$ python -q
>>> import numpy as np
>>> import numpy.linalg as la
>>> np.set_printoptions(suppress=True, linewidth=160)
>>> M = np.load("data.npy")
>>> M
array([[0, 1, 0, 0, 0, 0, 0, 0, 1],
       [1, 0, 0, 0, 0, 0, 0, 0, 0],
       [0, 0, 0, 0, 0, 1, 1, 1, 0],
       [0, 0, 0, 0, 1, 0, 0, 0, 0],
       [0, 0, 0, 1, 0, 0, 0, 0, 0],
       [0, 0, 1, 0, 0, 0, 0, 1, 0],
       [0, 0, 1, 0, 0, 0, 0, 0, 0],
       [0, 0, 1, 0, 0, 1, 0, 0, 0],
       [1, 0, 0, 0, 0, 0, 0, 0, 0]])
>>> np.round(la.eigvalsh(M).min(), 3)
np.float64(-1.481)
>>> [round(float(la.det(M[:i, :i])), 2) + 0 for i in range(1, 10)]
[0.0, -1.0, 0.0, 0.0, 0.0, -1.0, 0.0, 1.0, 0.0]
>>> np.all(la.eigvalsh(M) > 0)
np.False_
>>> rk = la.matrix_rank(M)
>>> rk
np.int64(8)
>>> ns = la.svd(M)[2][rk:].T
>>> np.allclose(M @ ns, 0)
True
>>> ns.shape
(9, 1)
>>> print([int(la.matrix_rank(M[:i])) for i in range(1, len(M) + 1)])
[1, 2, 3, 4, 5, 6, 7, 8, 8]
>>> np.round(la.norm(M, 2) / la.norm(M), 3)
np.float64(0.58)
>>> [round(float(x), 3) for x in la.svd(M, compute_uv=False)[:3]]
[2.17, 1.481, 1.414]
>>> out = np.array([[-1, -2], [-1, -2]])
>>> C = np.array([[2, 1], [1, 2]])
>>> feats = np.kron(out, C)
>>> feats
array([[-2, -1, -4, -2],
       [-1, -2, -2, -4],
       [-2, -1, -4, -2],
       [-1, -2, -2, -4]])
>>> la.matrix_power(feats, 3)
array([[-126, -117, -252, -234],
       [-117, -126, -234, -252],
       [-126, -117, -252, -234],
       [-117, -126, -234, -252]])
>>> np.allclose(feats @ feats.T, feats.T @ feats)
False
>>> print(np.allclose(feats, feats.T))
False
>>> np.round(np.abs(la.eigvals(feats)).max(), 3)
np.float64(9.0)
>>> print(np.trace(feats))
-12
>>> (feats + feats.T) / 2
array([[-2. , -1. , -3. , -1.5],
       [-1. , -2. , -1.5, -3. ],
       [-3. , -1.5, -4. , -2. ],
       [-1.5, -3. , -2. , -4. ]])
>>> np.round(np.sort(np.abs(la.eigvals(feats))), 3) + 0
array([0., 0., 3., 9.])
>>> (feats - feats.T) / 2
array([[ 0. ,  0. , -1. , -0.5],
       [ 0. ,  0. , -0.5, -1. ],
       [ 1. ,  0.5,  0. ,  0. ],
       [ 0.5,  1. ,  0. ,  0. ]])
>>> hat = np.triu(np.array([[1, 3, 3, -2], [-1, -1, 2, 1], [3, 2, -2, -3], [-3, 3, 3, -3]]), 1) + np.eye(4)
>>> out = hat @ feats @ la.inv(hat)
>>> np.trace(out), np.trace(feats)
(np.float64(-12.0), np.int64(-12))
>>> print(round(float(la.det(out)), 3))
-0.0
>>> out
array([[  -9.,   21.,  -33., -150.],
       [  -6.,   12.,  -18.,  -90.],
       [   1.,    2.,   -5.,   -5.],
       [  -1.,    1.,   -1.,  -10.]])
>>> print(np.abs(np.diag(la.qr(out)[1])) > 1e-9)
[ True  True False False]
>>> np.allclose(out[:-1].T @ la.lstsq(out[:-1].T, out[-1])[0], out[-1])
True
>>> np.round(out @ la.pinv(out) @ out, 3)
array([[  -9.,   21.,  -33., -150.],
       [  -6.,   12.,  -18.,  -90.],
       [   1.,    2.,   -5.,   -5.],
       [  -1.,    1.,   -1.,  -10.]])
>>> U, sig, VT = la.svd(feats)
>>> V = VT[:(sig > 1e-8).sum()]
>>> rng = np.random.default_rng(836)
>>> x0 = feats[3] + -2 * feats[2] + rng.integers(2) * np.eye(4)[3]
>>> x0
array([3., 0., 6., 0.])
>>> np.allclose(V.T @ V @ x0, x0)
True
>>> print(la.matrix_rank(np.vstack([feats, x0])))
2
>>> print(np.round(V.T @ V, 3) + 0)
[[0.2 0.  0.4 0. ]
 [0.  0.2 0.  0.4]
 [0.4 0.  0.8 0. ]
 [0.  0.4 0.  0.8]]
>>> print(round(la.norm(x0 - V.T @ V @ x0), 3))
0.0
>>> np.round(np.diag(V.T @ V), 3)
array([0.2, 0.2, 0.8, 0.8])
>>> E = np.load("test18.npy")
>>> E
array([[ 2,  1,  0,  2,  1,  1,  2,  2,  0,  0,  0],
       [ 0,  0,  1,  2,  2,  2,  1,  2,  0,  1,  2],
       [ 0,  1,  1,  2,  0,  2,  0,  1,  1,  1,  1],
       [ 0,  1,  1,  1,  2,  1,  2,  0,  0,  1,  0],
       [ 0,  2,  0,  0,  2,  0,  0,  2,  2,  0,  0],
       [ 1,  1,  1,  1,  1,  0,  1,  0,  0,  1,  1],
       [ 0,  0,  1,  1,  1,  1,  2,  1,  1,  1,  2],
       [ 2,  1, -3, -4, -5, -5, -1, -4,  0, -3, -6]])
>>> U, sig, VT = la.svd(E)
>>> V = VT[:(sig > 1e-8).sum()]
>>> x0 = E[4] + 2 * E[2] + rng.integers(2) * np.eye(11)[4]
>>> print(x0)
[0. 4. 2. 4. 2. 4. 0. 4. 4. 2. 2.]
>>> round(la.norm(x0 - V.T @ V @ x0), 3)
np.float64(0.0)
>>> np.allclose(V.T @ V @ x0, x0)
True
>>> print(np.round(np.diag(V.T @ V), 3))
[0.667 0.645 0.261 0.482 0.864 0.629 0.953 0.707 0.748 0.261 0.783]
>>> t3 = np.stack([E, 5 * E, E[::-1]])
>>> t3.sum(axis=0)
array([[ 14,   7,  -3,   8,   1,   1,  11,   8,   0,  -3,  -6],
       [  0,   0,   7,  13,  13,  13,   8,  13,   1,   7,  14],
       [  1,   7,   7,  13,   1,  12,   1,   6,   6,   7,   7],
       [  0,   8,   6,   6,  14,   6,  12,   2,   2,   6,   0],
       [  0,  13,   1,   1,  14,   1,   2,  12,  12,   1,   0],
       [  6,   7,   7,   8,   6,   2,   6,   1,   1,   7,   7],
       [  0,   0,   7,   8,   8,   8,  13,   8,   6,   7,  14],
       [ 14,   7, -18, -22, -29, -29,  -4, -22,   0, -18, -36]])
>>> np.round(la.norm(t3, axis=(1, 2)), 3)
array([15.811, 79.057, 15.811])
>>> print(np.einsum("bij,cij->bc", t3, t3))
[[ 250 1250   10]
 [1250 6250   50]
 [  10   50  250]]
>>> t3.shape
(3, 8, 11)
>>> la.matrix_rank(t3)
array([7, 7, 7])
>>> rk = la.matrix_rank(E)
>>> rk
np.int64(7)
>>> ns = la.svd(E)[2][rk:].T
>>> np.allclose(E @ ns, 0)
True
>>> print([int(la.matrix_rank(np.delete(E, i, axis=0))) for i in range(8)])
[7, 7, 6, 6, 6, 6, 6, 7]
>>> [int(la.matrix_rank(E[:, :j + 1])) for j in range(11)]
[1, 2, 3, 4, 5, 6, 6, 7, 7, 7, 7]
>>> la.matrix_rank(E.T @ E), la.matrix_rank(E @ E.T)
(np.int64(7), np.int64(7))
>>> [int(la.matrix_rank(E[:i])) for i in range(1, len(E) + 1)]
[1, 2, 3, 4, 5, 6, 7, 7]
>>> A = np.array([[0.7, 0.7, -0.4, -22.0, 0.0, -0.5, -0.1, 0.3, 0.1, -2.1],
...     [-0.4, -0.8, 0.3, 4.0, 2.0, -0.5, 1.3, 1.6, -0.6, -1.0],
...     [-0.1, -0.3, -0.8, 4.0, 0.3, 1.1, 0.5, 0.2, 0.2, -2.4],
...     [-1.6, 0.5, -0.5, 36.0, 0.1, -0.4, -1.2, 0.7, 0.6, -1.0],
...     [-0.9, 0.6, 1.5, -16.0, -0.5, 0.7, -1.3, 1.2, 0.3, 0.2],
...     [0.1, 1.4, 1.0, -6.0, -1.0, -0.4, 0.3, 0.1, 0.0, 1.5]])
>>> A
array([[  0.7,   0.7,  -0.4, -22. ,   0. ,  -0.5,  -0.1,   0.3,   0.1,  -2.1],
       [ -0.4,  -0.8,   0.3,   4. ,   2. ,  -0.5,   1.3,   1.6,  -0.6,  -1. ],
       [ -0.1,  -0.3,  -0.8,   4. ,   0.3,   1.1,   0.5,   0.2,   0.2,  -2.4],
       [ -1.6,   0.5,  -0.5,  36. ,   0.1,  -0.4,  -1.2,   0.7,   0.6,  -1. ],
       [ -0.9,   0.6,   1.5, -16. ,  -0.5,   0.7,  -1.3,   1.2,   0.3,   0.2],
       [  0.1,   1.4,   1. ,  -6. ,  -1. ,  -0.4,   0.3,   0.1,   0. ,   1.5]])
>>> out = A / np.sqrt((A ** 2).mean(axis=1, keepdims=True))
>>> np.round(la.norm(out, axis=1), 3)
array([3.162, 3.162, 3.162, 3.162, 3.162, 3.162])
>>> out = np.array([[6, -9, 3],
...     [-7, 9, 7],
...     [8, -9, 5],
...     [-5, 0, -9],
...     [-7, -1, 8],
...     [3, 7, 2],
...     [7, -9, 4],
...     [8, 7, 1],
...     [-3, -5, -7],
...     [9, 7, -6]])
>>> la.matrix_rank(np.vstack([A, out.T]))
np.int64(9)
>>> np.round(np.einsum("ij->j", A), 3)
array([-2.2,  2.1,  1.1,  0. ,  0.9,  0. , -0.5,  4.1,  0.6, -4.8])
>>> U, sig, VT = la.svd(A)
>>> sig.round(3)
array([45.907,  4.391,  3.166,  2.797,  1.772,  1.209])
>>> np.argmax(sig[:-1] / (sig[1:] + 1e-6)) + 1
np.int64(1)
>>> out = U[:, :1] @ np.diag(sig[:1]) @ VT[:1]
>>> np.round(la.norm(A - out) / la.norm(A), 3)
np.float64(0.139)
>>> print(round(float(np.abs(A - out).max()), 3))
2.37
>>> print(np.round(la.norm(A - out, 2), 3), round(float(sig[1]), 3))
4.391 4.391
>>> A.reshape(-1, 2)
array([[  0.7,   0.7],
       [ -0.4, -22. ],
       [  0. ,  -0.5],
       [ -0.1,   0.3],
       [  0.1,  -2.1],
       [ -0.4,  -0.8],
       [  0.3,   4. ],
       [  2. ,  -0.5],
       [  1.3,   1.6],
       [ -0.6,  -1. ],
       [ -0.1,  -0.3],
       [ -0.8,   4. ],
       [  0.3,   1.1],
       [  0.5,   0.2],
       [  0.2,  -2.4],
       [ -1.6,   0.5],
       [ -0.5,  36. ],
       [  0.1,  -0.4],
       [ -1.2,   0.7],
       [  0.6,  -1. ],
       [ -0.9,   0.6],
       [  1.5, -16. ],
       [ -0.5,   0.7],
       [ -1.3,   1.2],
       [  0.3,   0.2],
       [  0.1,   1.4],
       [  1. ,  -6. ],
       [ -1. ,  -0.4],
       [  0.3,   0.1],
       [  0. ,   1.5]])
>>> t3 = A.reshape(6, 2, -1)
>>> t3.shape
(6, 2, 5)
>>> m1 = np.load("dump.npy")
>>> m1
array([[ 61.086, -60.183, -20.981, -80.337,  40.202],
       [ 58.969, -59.953, -19.163, -79.695,  41.534],
       [ 60.458, -59.319, -19.786, -80.971,  39.494],
       [ 60.904, -60.423, -19.421, -80.813,  39.555],
       [ 61.014, -59.891, -20.006, -78.902,  38.654],
       [ 58.313, -59.194, -20.722, -80.081,  40.838],
       [ 61.091, -60.912, -19.09 , -79.227,  40.174],
       [ 59.18 , -60.513, -19.064, -80.167,  40.207],
       [ 60.857, -60.879, -20.639, -81.596,  41.293],
       [ 58.767, -59.112, -19.311, -79.996,  41.109],
       [ 60.692, -60.472, -21.472, -80.095,  39.573],
       [ 58.768, -59.549, -19.462, -81.651,  41.391],
       [ 58.954, -60.737, -20.062, -80.364,  40.401],
       [ 60.259, -60.424, -19.769, -78.291,  39.794],
       [ 60.305, -59.674, -19.353, -79.37 ,  40.512],
       [ 58.418, -59.311, -19.697, -80.589,  40.536],
       [ 60.641, -60.443, -19.859, -80.517,  40.055],
       [ 61.428, -60.322, -20.67 , -81.095,  40.112],
       [ 60.593, -60.881, -20.252, -80.71 ,  40.567],
       [ 59.317, -61.477, -20.197, -78.946,  40.375],
       [ 61.174, -59.448, -20.158, -81.202,  39.216],
       [ 58.187, -58.368, -21.034, -80.432,  39.026],
       [ 60.259, -59.927, -19.446, -79.378,  38.385],
       [ 59.642, -60.439, -21.886, -80.142,  40.105],
       [ 60.342, -60.401, -20.816, -79.391,  38.929],
       [ 61.322, -58.346, -20.212, -79.184,  38.672],
       [ 59.756, -58.998, -18.719, -81.524,  38.315],
       [ 59.085, -60.447, -19.304, -77.507,  38.929],
       [ 58.428, -58.103, -20.609, -79.481,  40.173],
       [ 59.477, -61.462, -19.435, -80.113,  39.253]])
>>> hat = m1 @ la.solve(m1.T @ m1, m1.T)
>>> np.round(np.trace(hat), 3)
np.float64(5.0)
>>> np.round(hat @ m1[:, 4], 3)
array([40.202, 41.534, 39.494, 39.555, 38.654, 40.838, 40.174, 40.207, 41.293, 41.109, 39.573, 41.391, 40.401, 39.794, 40.512, 40.536, 40.055, 40.112, 40.567,
       40.375, 39.216, 39.026, 38.385, 40.105, 38.929, 38.672, 38.315, 38.929, 40.173, 39.253])
>>> x0 = np.array([-4, -4, 0, 5, -5])
>>> y = m1 @ x0
>>> b, lr = np.zeros(5), 1 / la.norm(m1, 2) ** 2
>>> for i in range(150):
...     b -= lr * m1.T @ (m1 @ b - y)
...     if i % 50 == 0: print(i, round(la.norm(m1 @ b - y), 3))
... 
0 32.856
50 32.77
100 32.684
>>> np.round(la.cond(m1), 3)
np.float64(222.076)
>>> C2 = A.T @ A
>>> np.trace(C2), np.round((A ** 2).sum(), 3)
(np.float64(2149.21), np.float64(2149.21))
>>> np.allclose(C2, C2.T)
True
>>> print(np.round(la.eigvalsh(C2)[::-1], 3) + 0)
[2107.484   19.277   10.026    7.822    3.14     1.461    0.       0.       0.       0.   ]
>>> (A @ A.T).shape
(6, 6)
